>>> import numpy as np
>>> np.set_printoptions(suppress=True, linewidth=120)
>>> K = np.load("w.npy")
>>> K
array([[ 0,  3, -3, -1,  0, -1,  3,  2,  1,  0],
       [-2,  3,  3,  3, -1, -3, -2, -6, -3,  0],
       [ 3,  3, -3, -1, -3,  0, -2,  2, -3,  1],
       [ 0,  0,  3,  2, -2,  2,  0, -4,  2,  1],
       [-2,  3, -3,  1,  2,  1, -1, -2,  3,  0],
       [-2, -2,  0,  3,  1,  2,  3, -6, -1,  0],
       [ 3,  2,  0,  3,  1,  3,  3, -6, -2, -2],
       [-2,  1,  3, -3,  0, -3, -1,  6,  1,  2],
       [-2,  0,  3, -1, -1, -2, -1,  2, -2, -1],
       [-1,  1,  2,  1,  1,  2,  0, -2, -3,  3]])
>>> left, sv, VT = np.linalg.svd(K, full_matrices=False)
>>> np.allclose(left * sv @ VT, K)
True
>>> np.round(left.T @ K @ VT.T, 2) + 0
array([[15.93,  0.  ,  0.  ,  0.  ,  0.  ,  0.  ,  0.  ,  0.  ,  0.  ,  0.  ],
       [ 0.  , 10.1 ,  0.  ,  0.  ,  0.  ,  0.  ,  0.  ,  0.  ,  0.  ,  0.  ],
       [ 0.  ,  0.  ,  8.35,  0.  ,  0.  ,  0.  ,  0.  ,  0.  ,  0.  ,  0.  ],
       [ 0.  ,  0.  ,  0.  ,  6.86,  0.  ,  0.  ,  0.  ,  0.  ,  0.  ,  0.  ],
       [ 0.  ,  0.  ,  0.  ,  0.  ,  5.12,  0.  ,  0.  ,  0.  ,  0.  ,  0.  ],
       [ 0.  ,  0.  ,  0.  ,  0.  ,  0.  ,  4.86,  0.  ,  0.  ,  0.  ,  0.  ],
       [ 0.  ,  0.  ,  0.  ,  0.  ,  0.  ,  0.  ,  4.22,  0.  ,  0.  ,  0.  ],
       [ 0.  ,  0.  ,  0.  ,  0.  ,  0.  ,  0.  ,  0.  ,  3.08,  0.  ,  0.  ],
       [ 0.  ,  0.  ,  0.  ,  0.  ,  0.  ,  0.  ,  0.  ,  0.  ,  1.77,  0.  ],
       [ 0.  ,  0.  ,  0.  ,  0.  ,  0.  ,  0.  ,  0.  ,  0.  ,  0.  ,  0.  ]])
>>> np.round(VT @ VT.T, 2) + 0
array([[1., 0., 0., 0., 0., 0., 0., 0., 0., 0.],
       [0., 1., 0., 0., 0., 0., 0., 0., 0., 0.],
       [0., 0., 1., 0., 0., 0., 0., 0., 0., 0.],
       [0., 0., 0., 1., 0., 0., 0., 0., 0., 0.],
       [0., 0., 0., 0., 1., 0., 0., 0., 0., 0.],
       [0., 0., 0., 0., 0., 1., 0., 0., 0., 0.],
       [0., 0., 0., 0., 0., 0., 1., 0., 0., 0.],
       [0., 0., 0., 0., 0., 0., 0., 1., 0., 0.],
       [0., 0., 0., 0., 0., 0., 0., 0., 1., 0.],
       [0., 0., 0., 0., 0., 0., 0., 0., 0., 1.]])
>>> np.round(np.abs(VT[0]), 2)
array([0.02, 0.02, 0.06, 0.42, 0.07, 0.27, 0.16, 0.84, 0.13, 0.07])
>>> np.round(left.T @ left, 2) + 0
array([[1., 0., 0., 0., 0., 0., 0., 0., 0., 0.],
       [0., 1., 0., 0., 0., 0., 0., 0., 0., 0.],
       [0., 0., 1., 0., 0., 0., 0., 0., 0., 0.],
       [0., 0., 0., 1., 0., 0., 0., 0., 0., 0.],
       [0., 0., 0., 0., 1., 0., 0., 0., 0., 0.],
       [0., 0., 0., 0., 0., 1., 0., 0., 0., 0.],
       [0., 0., 0., 0., 0., 0., 1., 0., 0., 0.],
       [0., 0., 0., 0., 0., 0., 0., 1., 0., 0.],
       [0., 0., 0., 0., 0., 0., 0., 0., 1., 0.],
       [0., 0., 0., 0., 0., 0., 0., 0., 0., 1.]])
>>> np.abs(left[:, 0]).round(6).argmax()
np.int64(6)
>>> left.shape, sv.shape, VT.shape
((10, 10), (10,), (10, 10))
>>> mat = np.loadtxt("case16.csv", delimiter=",")
>>> mat.round(2) + 0
array([[ 0.16,  0.15, -0.23, -0.32, -0.14, -0.2 , -0.02,  0.44],
       [ 0.15, -0.78, -0.41, -0.21,  0.7 , -0.22, -0.48, -0.12],
       [-0.23, -0.41, -0.7 ,  0.25, -0.21,  0.13, -0.13, -0.31],
       [-0.32, -0.21,  0.25,  0.59,  0.06,  0.37,  0.07, -0.74],
       [-0.14,  0.7 , -0.21,  0.06, -0.98,  0.12,  0.4 ,  0.35],
       [-0.2 , -0.22,  0.13,  0.37,  0.12,  0.22,  0.  , -0.5 ],
       [-0.02, -0.48, -0.13,  0.07,  0.4 ,  0.  , -0.23, -0.29],
       [ 0.44, -0.12, -0.31, -0.74,  0.35, -0.5 , -0.29,  0.71]])
>>> left, sv, VT = np.linalg.svd(mat)
>>> V = VT[:(sv > 1e-8).sum()]
>>> rng = np.random.default_rng(765)
>>> vec = mat[7] + 4 * mat[3] + rng.integers(2) * np.eye(8)[0]
>>> vec.round(2)
array([ 0.14, -0.97,  0.69,  1.63,  0.61,  0.97, -0.01, -2.24])
>>> np.linalg.matrix_rank(np.vstack([mat, vec]))
np.int64(4)
>>> np.allclose(V.T @ V @ vec, vec)
False
>>> np.round(np.linalg.norm(vec - V.T @ V @ vec), 2)
np.float64(0.93)
>>> np.round(V.T @ V, 2)
array([[ 0.13,  0.02,  0.06, -0.19,  0.14, -0.13, -0.05,  0.18],
       [ 0.02,  0.44,  0.26, -0.04, -0.29,  0.02,  0.22,  0.22],
       [ 0.06,  0.26,  0.78,  0.05,  0.26,  0.05,  0.14, -0.07],
       [-0.19, -0.04,  0.05,  0.32, -0.12,  0.21,  0.08, -0.34],
       [ 0.14, -0.29,  0.26, -0.12,  0.58, -0.11, -0.2 , -0.09],
       [-0.13,  0.02,  0.05,  0.21, -0.11,  0.14,  0.08, -0.2 ],
       [-0.05,  0.22,  0.14,  0.08, -0.2 ,  0.08,  0.14,  0.01],
       [ 0.18,  0.22, -0.07, -0.34, -0.09, -0.2 ,  0.01,  0.46]])
>>> np.round(np.diag(V.T @ V), 2)
array([0.13, 0.44, 0.78, 0.32, 0.58, 0.14, 0.14, 0.46])
>>> left, sv, VT = np.linalg.svd(mat)
>>> np.argmax(sv[:-1] / (sv[1:] + 1e-6)) + 1
np.int64(3)
>>> Y = left[:, :3] @ np.diag(sv[:3]) @ VT[:3]
>>> round(np.linalg.norm(mat - Y) / np.linalg.norm(mat), 2)
np.float64(0.0)
>>> Y.round(2) + 0
array([[ 0.16,  0.15, -0.23, -0.32, -0.14, -0.2 , -0.02,  0.44],
       [ 0.15, -0.78, -0.41, -0.21,  0.7 , -0.22, -0.48, -0.12],
       [-0.23, -0.41, -0.7 ,  0.25, -0.21,  0.13, -0.13, -0.31],
       [-0.32, -0.21,  0.25,  0.59,  0.06,  0.37,  0.07, -0.74],
       [-0.14,  0.7 , -0.21,  0.06, -0.98,  0.12,  0.4 ,  0.35],
       [-0.2 , -0.22,  0.13,  0.37,  0.12,  0.22,  0.  , -0.5 ],
       [-0.02, -0.48, -0.13,  0.07,  0.4 ,  0.  , -0.23, -0.29],
       [ 0.44, -0.12, -0.31, -0.74,  0.35, -0.5 , -0.29,  0.71]])
>>> w1 = np.array([[1, 0], [0, -3], [-3, 0], [1, 3], [3, 3], [-1, 0], [0, -3], [-2, -2]])
>>> c = np.array([6, 9])
>>> hid = np.maximum(mat @ w1 + c, 0)
>>> np.linalg.matrix_rank(hid)
np.int64(2)
>>> basis = np.array([[1, 4], [2, 4]])
>>> (hid @ basis).round(6).argmax(axis=1)
array([1, 1, 1, 1, 1, 1, 1, 1])
>>> J = np.loadtxt("layer17.csv", delimiter=",")
>>> J.round(2) + 0
array([[-0.09, -0.13,  0.43,  0.38,  0.33, -0.35,  0.18,  0.42,  0.41, -0.2 ],
       [ 0.22, -0.33,  0.07,  0.03, -0.15, -0.55,  0.48, -0.36, -0.19,  0.33],
       [-0.38, -0.5 , -0.3 ,  0.15, -0.4 , -0.2 , -0.24, -0.16,  0.14, -0.43],
       [ 0.18, -0.09, -0.33, -0.23,  0.53, -0.29, -0.39, -0.26,  0.42,  0.19],
       [ 0.2 ,  0.59,  0.24,  0.17, -0.36, -0.43, -0.39, -0.2 ,  0.05, -0.12],
       [-0.29,  0.25, -0.41, -0.02, -0.33, -0.18,  0.15,  0.41,  0.32,  0.5 ],
       [-0.02, -0.2 ,  0.01,  0.65,  0.08,  0.11, -0.44,  0.05, -0.28,  0.49],
       [-0.67,  0.04,  0.3 , -0.38,  0.19, -0.3 , -0.2 ,  0.01, -0.37,  0.13],
       [ 0.07,  0.23, -0.54,  0.2 ,  0.3 , -0.32,  0.12,  0.23, -0.49, -0.33],
       [ 0.44, -0.33,  0.08, -0.37, -0.22, -0.17, -0.32,  0.58, -0.18,  0.  ]])
>>> np.round(np.linalg.pinv(J), 2) + 0
array([[-0.09,  0.22, -0.38,  0.18,  0.2 , -0.29, -0.02, -0.67,  0.07,  0.44],
       [-0.13, -0.33, -0.5 , -0.09,  0.59,  0.25, -0.2 ,  0.04,  0.23, -0.33],
       [ 0.43,  0.07, -0.3 , -0.33,  0.24, -0.41,  0.01,  0.3 , -0.54,  0.08],
       [ 0.38,  0.03,  0.15, -0.23,  0.17, -0.02,  0.65, -0.38,  0.2 , -0.37],
       [ 0.33, -0.15, -0.4 ,  0.53, -0.36, -0.33,  0.08,  0.19,  0.3 , -0.22],
       [-0.35, -0.55, -0.2 , -0.29, -0.43, -0.18,  0.11, -0.3 , -0.32, -0.17],
       [ 0.18,  0.48, -0.24, -0.39, -0.39,  0.15, -0.44, -0.2 ,  0.12, -0.32],
       [ 0.42, -0.36, -0.16, -0.26, -0.2 ,  0.41,  0.05,  0.01,  0.23,  0.58],
       [ 0.41, -0.19,  0.14,  0.42,  0.05,  0.32, -0.28, -0.37, -0.49, -0.18],
       [-0.2 ,  0.33, -0.43,  0.19, -0.12,  0.5 ,  0.49,  0.13, -0.33,  0.  ]])
>>> np.round(np.linalg.svd(J, compute_uv=False), 2)
array([1., 1., 1., 1., 1., 1., 1., 1., 1., 1.])
>>> vec = np.array([1, 2, 0, 1, 3, 1, 2, 2, 1, 0])
>>> rhs = J @ vec
>>> c, lr = np.zeros(10), 1 / np.linalg.norm(J, 2) ** 2
>>> for i in range(30):
...     c -= lr * J.T @ (J @ c - rhs)
...     if i % 10 == 0: print(i, round(np.linalg.norm(J @ c - rhs), 2))
... 
0 0.0
10 0.0
20 0.0
>>> round(float(np.linalg.cond(J)), 2)
1.0
>>> Y = np.array([[0, 1], [0, 1]])
>>> W0 = np.tile(Y, (2, 2))
>>> W0
array([[0, 1, 0, 1],
       [0, 1, 0, 1],
       [0, 1, 0, 1],
       [0, 1, 0, 1]])
>>> # rows and columns are dependent
>>> left, sv, VT = np.linalg.svd(W0)
>>> sv.round(2) + 0
array([2.83, 0.  , 0.  , 0.  ])
>>> Y = left[:, :1] @ np.diag(sv[:1]) @ VT[:1]
>>> np.linalg.matrix_rank(W0, rtol=0.05)
np.int64(1)
>>> np.linalg.matrix_rank(Y)
np.int64(1)
>>> np.unique(W0.round(6), axis=0).shape
(1, 4)
>>> np.round(W0 @ np.linalg.pinv(W0) @ W0, 2)
array([[0., 1., 0., 1.],
       [0., 1., 0., 1.],
       [0., 1., 0., 1.],
       [0., 1., 0., 1.]])
>>> round(np.trace(np.linalg.pinv(W0) @ W0), 2)
np.float64(1.0)
